In [1]: import numpy as np

In [2]: from numpy import linalg as LA

In [3]: np.set_printoptions(suppress=True, linewidth=200)

In [4]: M = np.loadtxt("mat.csv", delimiter=",")

In [5]: M
Out[5]: 
array([[ 2.1,  3.1,  9.3],
       [-8.7, -3.2,  3.7],
       [ 7.7,  5.6,  3.1],
       [ 2. ,  9.7,  1.1],
       [ 9.9,  0.4,  1.4],
       [-6.8, -1.7,  7.2],
       [-5.2, -6.4,  5.6],
       [ 6.9, -0.4,  7.2],
       [ 4.7, -5.2, -7.1],
       [-8. ,  5.1,  3.2]])

In [6]: rng = np.random.default_rng(136)

In [7]: Y = M + rng.integers(-2, 3, (10, 2)) @ rng.integers(-2, 3, (2, 3))

In [8]: Y.round(1)
Out[8]: 
array([[  6.1,  -0.9,  11.3],
       [ -4.7,  -7.2,   6.7],
       [ 11.7,   1.6,   9.1],
       [  4. ,   7.7,   4.1],
       [  5.9,   4.4,  -0.6],
       [ -6.8,  -1.7,   6.2],
       [ -9.2,  -2.4,   1.6],
       [  8.9,  -2.4,   8.2],
       [  8.7,  -9.2,  -2.1],
       [-12. ,   9.1,  -1.8]])

In [9]: LA.matrix_rank(Y - M, tol=1e-8)
Out[9]: np.int64(2)

In [10]: np.round(np.abs(Y - M).sum(axis=1), 1)
Out[10]: array([10., 11., 14.,  7., 10.,  1., 12.,  5., 13., 13.])

In [11]: Xc = (M - M.mean(axis=0)) / M.std(axis=0)

In [12]: np.argwhere(np.abs(Xc) > 2)
Out[12]: array([[8, 2]])

In [13]: c = LA.lstsq(np.delete(Xc, 1, axis=1), Xc[:, 1])[0]

In [14]: np.abs(c).argmax()
Out[14]: np.int64(0)

In [15]: round(1 - np.var(Xc[:, 1] - np.delete(Xc, 1, axis=1) @ c), 1)
Out[15]: np.float64(0.1)

In [16]: arr = np.load("test18.npy")

In [17]: arr
Out[17]: 
array([[-2,  3,  1,  1,  1],
       [ 0,  3, -1,  2, -2],
       [ 0,  0,  3,  1, -3],
       [ 0,  0,  0, -3, -3],
       [ 0,  0,  0,  0,  1]])

In [18]: Y = arr / LA.norm(arr, axis=1, keepdims=True)

In [19]: C2 = Y @ Y.T

In [20]: (np.abs(C2) > 0.9).astype(int)
Out[20]: 
array([[1, 0, 0, 0, 0],
       [0, 1, 0, 0, 0],
       [0, 0, 1, 0, 0],
       [0, 0, 0, 1, 0],
       [0, 0, 0, 0, 1]])

In [21]: round(float(np.degrees(np.arccos(np.clip(C2[4, 0], -1, 1)))), 1)
Out[21]: 75.5

In [22]: (C2 - 2 * np.eye(5)).round(6).argmax(axis=1)
Out[22]: array([1, 0, 3, 2, 0])

In [23]: C2.round(1) + 0
Out[23]: 
array([[ 1. ,  0.5,  0.1, -0.4,  0.2],
       [ 0.5,  1. ,  0.3,  0. , -0.5],
       [ 0.1,  0.3,  1. ,  0.3, -0.7],
       [-0.4,  0. ,  0.3,  1. , -0.7],
       [ 0.2, -0.5, -0.7, -0.7,  1. ]])

In [24]: np.round(LA.norm(Y, axis=1), 1)
Out[24]: array([1., 1., 1., 1., 1.])

In [25]: sig = 10 * 0.2 ** np.arange(3)

In [26]: A = rng.normal(size=(12, 3)) * rng.permutation(sig)

In [27]: A.round(1) + 0
Out[27]: 
array([[  2.4, -14.4,   0. ],
       [ -3. ,  -3.6,   0.2],
       [  1.7, -13.7,   0.1],
       [ -3.3,   5.9,   0.3],
       [  0. ,  -1.3,   0.3],
       [ -0.1, -14.3,   0.4],
       [ -1.4,   4.2,   0.2],
       [  1.1,  -8.2,   0.5],
       [ -2. , -11.3,  -0.7],
       [  2.6,  18.7,   0.1],
       [ -1.2,   7.5,  -0.2],
       [  1. ,  11.1,   0.4]])

In [28]: C2 = np.cov(A, rowvar=False)

In [29]: C2.shape
Out[29]: (3, 3)

In [30]: np.argsort(-A.std(axis=0).round(6), kind="stable")
Out[30]: array([1, 0, 2])

In [31]: np.round(np.corrcoef(A.T), 1)
Out[31]: 
array([[ 1. , -0.1,  0.2],
       [-0.1,  1. ,  0.1],
       [ 0.2,  0.1,  1. ]])

In [32]: np.round(np.polyfit(A[:, 0], A[:, 2], 1), 1) + 0
Out[32]: array([0. , 0.1])

In [33]: np.round(LA.eigvalsh(C2)[::-1], 1)
Out[33]: array([123.3,   4. ,   0.1])

In [34]: vec = np.array([2, -3, 0])

In [35]: rhs = A @ vec

In [36]: np.round(LA.solve(A.T @ A, A.T @ rhs), 1) + 0
Out[36]: array([ 2., -3.,  0.])

In [37]: np.round(LA.lstsq(A, rhs)[0], 1) + 0
Out[37]: array([ 2., -3.,  0.])

In [38]: rhs.round(1)
Out[38]: array([ 47.9,   4.8,  44.6, -24.2,   3.9,  42.6, -15.4,  26.8,  29.9, -51. , -24.9, -31.2])

In [39]: try:
    ...:     LA.solve(A, rhs)
    ...: except LA.LinAlgError as e:
    ...:     print(repr(e))
    ...: 
LinAlgError('Last 2 dimensions of the array must be square')

In [40]: rhs = rhs + 0.3 * rng.normal(size=12)

In [41]: rhs.round(1)
Out[41]: array([ 48.3,   4.5,  44.3, -23.9,   4.2,  42.4, -15.4,  26.2,  29.8, -51.3, -25.2, -31.1])

In [42]: c, *_ = LA.lstsq(A, rhs)

In [43]: np.round(A.T @ (rhs - A @ c), 1) + 0
Out[43]: array([0., 0., 0.])

In [44]: [round(float(LA.norm(LA.solve(A.T @ A + lam * np.eye(3), A.T @ rhs))), 2) for lam in (0, 1, 10, 100)]
Out[44]: [3.61, 3.58, 3.4, 2.87]

In [45]: c.round()
Out[45]: array([ 2., -3., -0.])

In [46]: vec = np.array([0, 3, 2])

In [47]: np.round(A @ vec, 1)
Out[47]: array([-43.1, -10.6, -40.8,  18.3,  -3.2, -42.1,  12.9, -23.6, -35.2,  56.3,  22. ,  33.9])

In [48]: (A @ vec).argmax()
Out[48]: np.int64(9)

In [49]: np.round(np.einsum("ij,j->i", A, vec), 1)
Out[49]: array([-43.1, -10.6, -40.8,  18.3,  -3.2, -42.1,  12.9, -23.6, -35.2,  56.3,  22. ,  33.9])

In [50]: F = np.array([[-1.2, -0.5, -0.3, 0.9],
    ...:     [0.2, -4.0, 0.4, -1.1],
    ...:     [0.5, -2.5, 1.5, -1.3]])

In [51]: u = np.array([-1, 5])

In [52]: np.convolve(F[2], u)
Out[52]: array([ -0.5,   5. , -14. ,   8.8,  -6.5])

In [53]: np.round(np.cross(F[2, :3], F[0, :3]), 1)
Out[53]: array([ 1.5, -1.6, -3.2])
